% python3 -q
>>> import numpy as np
>>> np.set_printoptions(precision=2, suppress=True, linewidth=120)
>>> def tidy(a):
...     return np.round(a, 2) + 0
... 
>>> W0 = np.loadtxt("block1.csv", delimiter=",")
>>> print(W0)
[[  3.9   -0.96   7.02  -6.99 -13.95  -8.98]
 [ 19.01  23.95   7.97   2.97  15.97  20.  ]
 [ -7.98  -1.95  -1.02 -16.04 -18.   -18.02]
 [  3.06  -1.04  -1.02  20.02  21.99  18.93]
 [-17.99 -14.01  -8.93  -3.97  -8.   -14.  ]]
>>> def softmax(z):
...     e = np.exp(z - z.max(axis=-1, keepdims=True))
...     return e / e.sum(axis=-1, keepdims=True)
... 
>>> print(tidy(softmax(W0[2])))
[0.   0.28 0.72 0.   0.   0.  ]
>>> S = W0 @ W0.T / np.sqrt(6)
>>> print(tidy(softmax(S)))
[[0. 0. 1. 0. 0.]
 [0. 1. 0. 0. 0.]
 [0. 0. 1. 0. 0.]
 [0. 0. 0. 1. 0.]
 [0. 0. 0. 0. 1.]]
>>> print(tidy(np.linalg.norm(W0, 2) / np.linalg.norm(W0)))
0.88
>>> print(np.linalg.matrix_rank(W0, rtol=0.1))
3
>>> print(np.linalg.cond(W0) > 100)
True
>>> print([round(float(x), 2) for x in np.linalg.svd(W0, compute_uv=False)[:3]])
[63.26, 32.28, 10.45]
>>> u = np.array([4, -4, 1])
>>> print(tidy(np.polyval(u, W0[1])))
[1370.48 2199.61  223.2    24.4   957.28 1521.  ]
>>> print(tidy(np.correlate(W0[1], W0[3], "full")))
[ 359.86  871.4  1058.11  691.57  482.98  814.37  821.49  405.41  -27.92   28.07   61.2 ]
>>> print(tidy(np.convolve(W0[1], u)))
[ 76.04  19.76 -44.91   3.95  59.97  19.09 -64.03  20.  ]
>>> u = np.array([4, 1, 3, 3])
>>> rng = np.random.default_rng(783499)
>>> data = np.outer(rng.normal(size=26), u) + 0.05 * rng.normal(size=(26, 4))
>>> print(tidy(data))
[[-1.51 -0.45 -1.11 -1.1 ]
 [-3.13 -0.82 -2.34 -2.31]
 [ 4.23  1.11  3.24  3.18]
 [-3.41 -0.85 -2.53 -2.56]
 [ 2.59  0.71  1.84  1.89]
 [ 2.87  0.72  2.15  2.17]
 [-0.23 -0.11 -0.24 -0.14]
 [-0.57 -0.08 -0.45 -0.37]
 [ 0.89  0.17  0.64  0.58]
 [-4.32 -1.07 -3.16 -3.3 ]
 [ 3.66  0.82  2.72  2.78]
 [ 0.74  0.16  0.68  0.61]
 [-3.62 -0.91 -2.76 -2.85]
 [-1.39 -0.44 -0.96 -1.01]
 [-4.87 -1.22 -3.62 -3.67]
 [ 1.1   0.31  0.74  0.72]
 [ 3.74  0.98  2.8   2.81]
 [ 1.51  0.32  1.19  1.17]
 [-0.34 -0.09 -0.33 -0.28]
 [ 2.81  0.67  2.16  2.13]
 [ 0.55  0.02  0.41  0.48]
 [-1.3  -0.31 -0.94 -0.96]
 [-2.53 -0.61 -1.85 -1.93]
 [-0.12 -0.02 -0.14 -0.08]
 [ 2.68  0.62  1.93  1.96]
 [-6.15 -1.58 -4.67 -4.65]]
>>> lab = data[:, 3] > np.median(data[:, 3])
>>> u = data[lab].mean(axis=0) - data[~lab].mean(axis=0)
>>> print(((data - data.mean(axis=0)) @ u > 0).astype(int))
[0 0 1 0 1 1 0 0 1 0 1 1 0 0 0 1 1 1 0 1 1 0 0 1 1 0]
>>> print(tidy(u))
[4.66 1.16 3.49 3.5 ]
